$ python -q
>>> import numpy as np
>>> from numpy import linalg as LA
>>> np.set_printoptions(precision=1, suppress=True, linewidth=200, sign=" ")
>>> K = np.load("arr.npy")
>>> K.round(1) + 0
array([[-4.7, -6. ,  3.8,  0.9, -3. , -4.1, -1.2],
       [ 5.8,  2.2,  1.5, -6.3,  2.3,  3.6, -1.2],
       [ 2.9, -2.9,  5.3, -7. ,  0.1,  0.8, -2.6],
       [-5. , -5.8,  3.3,  1.5, -3. , -4.2, -1. ],
       [-5.9, -4.4,  1. ,  4.2, -2.9, -4.3,  0.1],
       [ 1.9, -3.8,  5.7, -6.5, -0.4,  0. , -2.7],
       [-3.2,  2.5, -5.1,  7.1, -0.4, -1.1,  2.5],
       [-5. , -5.8,  3.3,  1.6, -3. , -4.2, -1. ],
       [-5.4, -0.9, -2.7,  6.9, -1.9, -3.1,  1.7],
       [ 6. ,  4. , -0.6, -4.7,  2.8,  4.2, -0.3],
       [-1.7, -6. ,  5.8, -3.5, -2. , -2.5, -2.4],
       [-5.7, -5. ,  1.9,  3.4, -3. , -4.3, -0.3],
       [-5.6, -1.5, -2.1,  6.7, -2.1, -3.3,  1.4],
       [ 1. , -4.6,  6. , -5.9, -0.9, -0.7, -2.7],
       [-4.6,  0.6, -3.9,  7.2, -1.3, -2.3,  2.1],
       [-5.9, -2.6, -1. ,  6. , -2.5, -3.8,  1. ],
       [-5.2, -0.4, -3.1,  7. , -1.7, -2.8,  1.8],
       [-5.7, -4.9,  1.8,  3.5, -3. , -4.3, -0.2],
       [ 2.8, -2.9,  5.3, -6.9,  0.1,  0.7, -2.6],
       [-2.3,  3.5, -5.6,  6.7,  0.2, -0.3,  2.6],
       [ 3. , -2.7,  5.2, -7. ,  0.2,  0.8, -2.6],
       [-1.4,  4.2, -5.9,  6.2,  0.7,  0.4,  2.7]])
>>> # rank 2
>>> u, v = K[11], K[9]
>>> np.round(u @ v, 1)
np.float64(-97.7)
>>> pr = (u @ v) / (u @ u) * u
>>> round(float((v - pr) @ u), 1)
-0.0
>>> LA.matrix_rank(np.outer(u, v))
np.int64(1)
>>> J = np.load("layer2.npy")
>>> J
array([[-0.5,  0.5, -0.7],
       [ 0. , -0.8, -0.6],
       [-0.9, -0.3,  0.4]])
>>> out = J / np.sqrt((J ** 2).mean(axis=1, keepdims=True))
>>> print(LA.norm(out, axis=1))
[ 1.7  1.7  1.7]
>>> out[0]
array([-0.8,  0.8, -1.3])
>>> u = np.array([0, 0, 1])
>>> out = J + np.outer(u, np.eye(3)[0])
>>> LA.matrix_rank(out - J)
np.int64(1)
>>> u = np.array([4, 2])
>>> np.polyval(u, J[0])
array([ 0.1,  4. , -0.9])
>>> np.convolve(J[0], u)
array([-1.9,  1. , -1.9, -1.5])
>>> print(np.cross(J[0, :3], J[1, :3]))
[-0.9 -0.3  0.4]
>>> np.round(np.correlate(J[0], J[1], "full"), 1) + 0
array([ 0.3,  0.1,  0. ,  0.6,  0. ])
>>> out = np.array([[4, 2, 1], [1, 5, 5], [0, 2, 1]])
>>> np.round(out.T @ J.T, 1) + 0
array([[-1.4, -0.8, -3.8],
       [ 0. , -5.3, -2.3],
       [ 1.2, -4.7, -1.8]])
>>> LA.matrix_rank(np.vstack([J, out.T]))
np.int64(3)
>>> LA.matrix_rank(J @ out)
np.int64(3)
>>> print(np.vstack([J, out.T]).shape)
(6, 3)
>>> np.round(np.einsum("ik,kj->ji", J, out), 1) + 0
array([[-1.4, -0.8, -3.8],
       [ 0. , -5.3, -2.3],
       [ 1.2, -4.7, -1.8]])
>>> data = np.loadtxt("sample12.csv", delimiter=",")
>>> data
array([[ 0.6, -4.2,  2.9, -6.1, -2.3,  0.5, -3.3,  4.5],
       [-1.2,  0.6, -0.6,  8.2,  2.5,  0.7,  4.2, -2.5],
       [-4.8,  1.3,  1.7, -3.6,  3.2, -4.8,  5.1, -1. ],
       [ 1.3, -6.9,  6.5, -1. ,  0.4, -2.6,  0.1,  0.9],
       [ 0.6,  1.6, -2.7, -6.5,  4.2, -3.9, -3.8,  0.6],
       [ 6.8, -2.5,  1.3, -2.4, -0.7, -1.1,  5.7, -2.5],
       [ 0.7,  6. ,  3.9,  2.1, -5.1, -0.8, -3.2, -2.6],
       [-0.6, -0.2,  4.2,  4.6, -3.2, -3.4, -1.3, -6. ],
       [-0.9, -1.4,  6.2, -2. , -3.8, -4.9, -3.9,  1.3],
       [-1.1,  3.3,  0.8,  2.6,  3. ,  6.1, -4.4, -3.9],
       [-3.7, -4.6, -4.1,  4.9, -1.2, -1.4,  4.2, -1.6],
       [ 7.7,  0.4,  1.7, -1.6,  1.5, -3.5, -3.8, -2.4],
       [-8.5, -0.6,  3.5, -2.2, -1.1,  0. , -1.7,  2.5],
       [-0.3,  2.6, -0.2,  6.3,  0.3,  1.3, -1.2,  7.1],
       [ 0. ,  3.9,  5.3,  6.8,  0. , -2.8, -0.8, -1.2],
       [-1.4, -4.4, -3.4,  5.5,  4.2,  0.5,  4.1, -1.8],
       [ 4.9,  1.6, -3.2, -1.4,  3.5,  3.4,  4.9,  3.6],
       [ 3.2,  3.2,  0. ,  5.1, -3.4, -2.9,  0.7,  5.7],
       [ 2.7, -2.9, -0.5,  6.1, -2.4,  5.6,  2.2, -2.3],
       [-2.3,  0.1,  2.5, -4.2, -2.2,  4.5, -6.2,  2.7],
       [ 2.7, -1.8, -5.2,  0.2, -5. ,  6.1, -0.8,  0.3],
       [ 2.4, -2.1, -0.3,  3.8,  6.9,  1.4, -4.5, -2.3],
       [-6.7,  2.8,  2.3, -4.3,  1.8, -1.6,  2.6, -3.2],
       [ 1.8, -1.7, -0.2, -1.3,  4.4,  1.2,  6.1, -5.9]])
>>> cen = data - data.mean(axis=0)
>>> V = LA.svd(cen)[2][:7]
>>> out = cen - cen @ V.T @ V
>>> print(LA.norm(out, axis=1).round(6).argmax())
4
>>> np.diag(V.T @ V)
array([ 1. ,  1. ,  0.5,  1. ,  0.9,  0.8,  0.9,  0.9])
>>> np.round(LA.norm(out) / LA.norm(cen), 1)
np.float64(0.2)
>>> x = np.array([0, -2, 2, 3, -2, 3, -1, -2])
>>> rhs = data @ x
>>> np.round(LA.solve(data.T @ data, data.T @ rhs), 1) + 0
array([ 0., -2.,  2.,  3., -2.,  3., -1., -2.])
>>> np.round(LA.pinv(data) @ data, 1) + 0
array([[ 1.,  0.,  0.,  0.,  0.,  0.,  0.,  0.],
       [ 0.,  1.,  0.,  0.,  0.,  0.,  0.,  0.],
       [ 0.,  0.,  1.,  0.,  0.,  0.,  0.,  0.],
       [ 0.,  0.,  0.,  1.,  0.,  0.,  0.,  0.],
       [ 0.,  0.,  0.,  0.,  1.,  0.,  0.,  0.],
       [ 0.,  0.,  0.,  0.,  0.,  1.,  0.,  0.],
       [ 0.,  0.,  0.,  0.,  0.,  0.,  1.,  0.],
       [ 0.,  0.,  0.,  0.,  0.,  0.,  0.,  1.]])
>>> rng = np.random.default_rng(673)
>>> rhs = rhs + 0.3 * rng.normal(size=24)
>>> print(rhs)
[ -4.   20.1 -33.6  13.1 -45.5  -2.2  18.1  32.3   3.   27.3  12.7  -7.    0.4   3.7  18.3  10.5 -22.6  -5.2  46.7  10.7  22.3  14.4 -18.7  -0.2]
>>> coef, *_ = LA.lstsq(data, rhs)
>>> print(coef.round(1) + 0)
[ 0. -2.  2.  3. -2.  3. -1. -2.]
>>> coef.round()
array([ 0., -2.,  2.,  3., -2.,  3., -1., -2.])
